>>> import numpy as np
>>> import numpy.linalg as la
>>> np.set_printoptions(suppress=True, linewidth=140)
>>> rng = np.random.default_rng(74)
>>> E = np.triu(rng.random((6, 6)) < 0.4, 1).astype(int)
>>> E = E + E.T
>>> E
array([[0, 0, 0, 0, 0, 0],
       [0, 0, 0, 0, 0, 0],
       [0, 0, 0, 1, 1, 0],
       [0, 0, 1, 0, 1, 0],
       [0, 0, 1, 1, 0, 1],
       [0, 0, 0, 0, 1, 0]])
>>> rk = la.matrix_rank(E)
>>> rk
np.int64(4)
>>> null = la.svd(E)[2][rk:].T
>>> null @ null.T
array([[1., 0., 0., 0., 0., 0.],
       [0., 1., 0., 0., 0., 0.],
       [0., 0., 0., 0., 0., 0.],
       [0., 0., 0., 0., 0., 0.],
       [0., 0., 0., 0., 0., 0.],
       [0., 0., 0., 0., 0., 0.]])
>>> np.allclose(E @ null, 0)
True
>>> E @ null
array([[0., 0.],
       [0., 0.],
       [0., 0.],
       [0., 0.],
       [0., 0.],
       [0., 0.]])
>>> [int(la.matrix_rank(np.delete(E, i, axis=0))) for i in range(6)]
[4, 4, 3, 3, 3, 3]
>>> M2 = np.array([[3, -1, -1],
...     [3, -3, 3],
...     [5, -5, 1],
...     [-3, -4, -3],
...     [-2, 0, 4],
...     [-5, 1, -4]])
>>> np.einsum("ij,ij->i", E, E)
array([0, 0, 2, 2, 3, 1])
>>> la.matrix_rank(E @ M2)
np.int64(3)
>>> np.vstack([E, M2.T]).shape
(9, 6)
>>> np.einsum("ik,kj->ij", E, M2)
array([[ 0,  0,  0],
       [ 0,  0,  0],
       [-5, -4,  1],
       [ 3, -5,  5],
       [-3, -8, -6],
       [-2,  0,  4]])
>>> np.round(la.eigvalsh(E).min(), 2)
np.float64(-1.48)
>>> A = np.array([[-3, -3, -3, -3, -3, -3],
...     [-3, -6, -6, -6, -6, -6],
...     [-3, -6, -9, -9, -9, -9],
...     [-3, -6, -9, -12, -12, -12],
...     [-3, -6, -9, -12, -15, -15],
...     [-3, -6, -9, -12, -15, -18]])
>>> M2 = A / la.norm(A, axis=1, keepdims=True)
>>> gram = M2 @ M2.T
>>> np.argwhere(np.triu(np.abs(gram) > 0.95, 1))
array([[0, 1],
       [0, 2],
       [1, 2],
       [1, 3],
       [1, 4],
       [2, 3],
       [2, 4],
       [2, 5],
       [3, 4],
       [3, 5],
       [4, 5]])
>>> (np.abs(gram) > 0.9).astype(int)
array([[1, 1, 1, 1, 1, 0],
       [1, 1, 1, 1, 1, 1],
       [1, 1, 1, 1, 1, 1],
       [1, 1, 1, 1, 1, 1],
       [1, 1, 1, 1, 1, 1],
       [0, 1, 1, 1, 1, 1]])
>>> gram[5].round(2)
array([0.9 , 0.94, 0.97, 0.99, 1.  , 1.  ])
>>> x = np.array([2, 1, 3, 2, 3, 3])
>>> target = A @ x
>>> target
array([ -42,  -78, -111, -135, -153, -162])
>>> np.round(la.solve(A, target), 2)
array([2., 1., 3., 2., 3., 3.])
>>> W0 = np.load("arr.npy")
>>> W0
array([[  5,   0, -14, -11,  -6],
       [ 20,  -6,  -2,   4,   6],
       [ 15,  -4,  -6,  -1,   2],
       [-15,   4,   6,   1,  -2],
       [ 10,  -3,  -1,   2,   3]])
>>> proj = np.triu(np.array([[2, 0, 2, 2, 0],
...     [0, 0, 2, 0, 1],
...     [-1, -1, 2, 1, 0],
...     [0, -2, 0, 0, -1],
...     [-2, 0, 0, -1, -1]]), 1) + np.eye(5)
>>> M2 = proj @ W0 @ la.inv(proj)
>>> round(la.det(M2), 2)
np.float64(0.0)
>>> F = np.load("a.npy")
>>> F
array([[-1.,  1.,  1.],
       [ 1., -1.,  1.],
       [ 1.,  1., -1.]])
>>> vals, evecs = la.eigh(F)
>>> np.round(evecs @ np.diag(vals) @ evecs.T, 2)
array([[-1.,  1.,  1.],
       [ 1., -1.,  1.],
       [ 1.,  1., -1.]])
>>> np.abs(evecs[:, -1]).round(6).argmax()
np.int64(0)
>>> np.round(evecs.T @ evecs, 2) + 0
array([[1., 0., 0.],
       [0., 1., 0.],
       [0., 0., 1.]])
>>> np.round(la.eigvalsh(F + -1 * np.eye(3)), 2) + 0
array([-3., -3.,  0.])
>>> np.round(np.abs(evecs[:, -1]), 2)
array([0.58, 0.58, 0.58])
>>> np.round(la.svd(F, compute_uv=False), 2)
array([2., 2., 1.])
>>> (vals > 1e-8).sum(), (vals < -1e-8).sum()
(np.int64(1), np.int64(2))
>>> np.unique(vals.round(6) + 0, return_counts=True)[1]
array([2, 1])
>>> np.round(evecs.T @ F @ evecs, 2) + 0
array([[-2.,  0.,  0.],
       [ 0., -2.,  0.],
       [ 0.,  0.,  1.]])
>>> vals.sum(), np.trace(F)
(np.float64(-3.0), np.float64(-3.0))
>>> np.round(la.eigvalsh(F @ F), 2)
array([1., 4., 4.])
>>> X = np.load("out19.npy")
>>> X
array([[-1.,  3.,  0.],
       [ 3.,  0.,  3.],
       [ 0.,  3.,  2.]])
>>> (E != 0).astype(int)
array([[0, 0, 0, 0, 0, 0],
       [0, 0, 0, 0, 0, 0],
       [0, 0, 0, 1, 1, 0],
       [0, 0, 1, 0, 1, 0],
       [0, 0, 1, 1, 0, 1],
       [0, 0, 0, 0, 1, 0]])
>>> np.flatnonzero(la.matrix_power((E != 0) + (E.T != 0) + np.eye(6), 6)[3])
array([2, 3, 4, 5])
>>> (la.matrix_power((E != 0) + (E.T != 0) + np.eye(6), 6) > 0).astype(int)
array([[1, 0, 0, 0, 0, 0],
       [0, 1, 0, 0, 0, 0],
       [0, 0, 1, 1, 1, 1],
       [0, 0, 1, 1, 1, 1],
       [0, 0, 1, 1, 1, 1],
       [0, 0, 1, 1, 1, 1]])
>>> proj = np.triu(np.array([[1, 2, 3], [0, 1, 1], [2, 0, 3]]), 1) + np.eye(3)
>>> M2 = proj @ X @ la.inv(proj)
>>> np.round(np.poly(M2), 2)
array([  1.,  -1., -20.,   9.])
>>> proj @ X - X @ proj
array([[ 6., 11., 12.],
       [ 0., -3., -7.],
       [ 0.,  0., -3.]])
>>> np.trace(M2), np.trace(X)
(np.float64(1.0), np.float64(1.0))
>>> round(la.det(M2), 2)
np.float64(-9.0)
>>> la.matrix_rank(M2)
np.int64(3)
>>> vals, evecs = la.eigh(A)
>>> np.round(evecs.T @ evecs, 2) + 0
array([[1., 0., 0., 0., 0., 0.],
       [0., 1., 0., 0., 0., 0.],
       [0., 0., 1., 0., 0., 0.],
       [0., 0., 0., 1., 0., 0.],
       [0., 0., 0., 0., 1., 0.],
       [0., 0., 0., 0., 0., 1.]])
>>> np.round(evecs.T @ A @ evecs, 2) + 0
array([[-51.62,   0.  ,   0.  ,   0.  ,   0.  ,   0.  ],
       [  0.  ,  -5.96,   0.  ,   0.  ,   0.  ,   0.  ],
       [  0.  ,   0.  ,  -2.32,   0.  ,   0.  ,   0.  ],
       [  0.  ,   0.  ,   0.  ,  -1.34,   0.  ,   0.  ],
       [  0.  ,   0.  ,   0.  ,   0.  ,  -0.96,   0.  ],
       [  0.  ,   0.  ,   0.  ,   0.  ,   0.  ,  -0.8 ]])
>>> arr = np.array([[1, -1, 1, -1, -1, 1, -1, 1],
...     [1, 1, -1, -1, -1, -1, 1, 1],
...     [1, 1, 1, 1, 1, 1, 1, 1],
...     [1, -1, -1, 1, -1, 1, 1, -1]])
>>> x = np.array([0, 0, 0, 1, 0, 1, 2, 1])
>>> arr @ (2 * x)
array([-2,  2, 10,  6])
>>> la.norm(arr @ x) <= la.norm(arr, 2) * la.norm(x) + 1e-9
np.True_
>>> arr @ np.eye(8)[3]
array([-1., -1.,  1.,  1.])
>>> arr * x
array([[ 0,  0,  0, -1,  0,  1, -2,  1],
       [ 0,  0,  0, -1,  0, -1,  2,  1],
       [ 0,  0,  0,  1,  0,  1,  2,  1],
       [ 0,  0,  0,  1,  0,  1,  2, -1]])
>>> arr @ x
array([-1,  1,  5,  3])
>>> x = np.array([-1, -1, -1])
>>> np.sign((F @ x).round(6))
array([-1., -1., -1.])
>>> (F @ x).argmax()
np.int64(0)
>>> F @ x
array([-1., -1., -1.])
>>> F * x
array([[ 1., -1., -1.],
       [-1.,  1., -1.],
       [-1., -1.,  1.]])
>>> F @ (2 * x)
array([-2., -2., -2.])
>>> feats = np.loadtxt("mat.csv", delimiter=",")
>>> feats.round(2)
array([[ 0.06,  0.11,  0.09, -0.11,  0.14,  0.09],
       [ 0.11,  0.2 ,  0.16, -0.2 ,  0.24,  0.16],
       [ 0.09,  0.16,  0.12, -0.16,  0.19,  0.12],
       [-0.11, -0.2 , -0.16,  0.2 , -0.24, -0.16],
       [ 0.14,  0.24,  0.19, -0.24,  0.3 ,  0.19],
       [ 0.09,  0.16,  0.12, -0.16,  0.19,  0.12]])
>>> M2 = E + rng.integers(-2, 3, (6, 4)) @ rng.integers(-2, 3, (4, 6))
>>> M2
array([[ 1,  0, -5,  0, -1,  1],
       [ 0,  0, -5, -2, -2,  1],
       [ 1, -2, -5, -3,  0,  0],
       [-1,  4,  2,  4, -2,  3],
       [ 7, -4,  1,  3,  3,  1],
       [ 0,  4,  2,  4, -3,  4]])
>>> la.matrix_rank(M2 - E, tol=1e-8)
np.int64(4)
>>> O, r_ = la.qr(M2)
>>> np.round(np.abs(np.diag(r_)), 2)
array([7.21, 5.46, 8.47, 1.09, 0.38, 0.22])
>>> np.round(O.T @ O, 2) + 0
array([[1., 0., 0., 0., 0., 0.],
       [0., 1., 0., 0., 0., 0.],
       [0., 0., 1., 0., 0., 0.],
       [0., 0., 0., 1., 0., 0.],
       [0., 0., 0., 0., 1., 0.],
       [0., 0., 0., 0., 0., 1.]])
>>> def softmax(z):
...     e = np.exp(z - z.max(axis=-1, keepdims=True))
...     return e / e.sum(axis=-1, keepdims=True)
... 
>>> np.round(softmax(E[3]), 2)
array([0.11, 0.11, 0.29, 0.11, 0.29, 0.11])
>>> np.round(softmax(10 * E[3]), 2) + 0
array([0. , 0. , 0.5, 0. , 0.5, 0. ])
>>> np.round(softmax(E[3] + 3), 2)
array([0.11, 0.11, 0.29, 0.11, 0.29, 0.11])
>>> np.round(softmax(E).sum(axis=1), 2)
array([1., 1., 1., 1., 1., 1.])
>>> att = E @ E.T / np.sqrt(6)
>>> np.round(softmax(att + np.triu(np.full(att.shape, -np.inf), 1)), 2)
array([[1.  , 0.  , 0.  , 0.  , 0.  , 0.  ],
       [0.5 , 0.5 , 0.  , 0.  , 0.  , 0.  ],
       [0.23, 0.23, 0.53, 0.  , 0.  , 0.  ],
       [0.17, 0.17, 0.26, 0.39, 0.  , 0.  ],
       [0.12, 0.12, 0.18, 0.18, 0.4 , 0.  ],
       [0.13, 0.13, 0.2 , 0.2 , 0.13, 0.2 ]])
>>> np.round(softmax(att), 2)
array([[0.17, 0.17, 0.17, 0.17, 0.17, 0.17],
       [0.17, 0.17, 0.17, 0.17, 0.17, 0.17],
       [0.11, 0.11, 0.26, 0.17, 0.17, 0.17],
       [0.11, 0.11, 0.17, 0.26, 0.17, 0.17],
       [0.11, 0.11, 0.16, 0.16, 0.36, 0.11],
       [0.13, 0.13, 0.2 , 0.2 , 0.13, 0.2 ]])
>>> np.round(softmax(att)[3] @ E, 2)
array([0.  , 0.  , 0.43, 0.34, 0.6 , 0.17])
>>> softmax(att).round(6).argmax(axis=1)
array([0, 0, 2, 3, 4, 2])
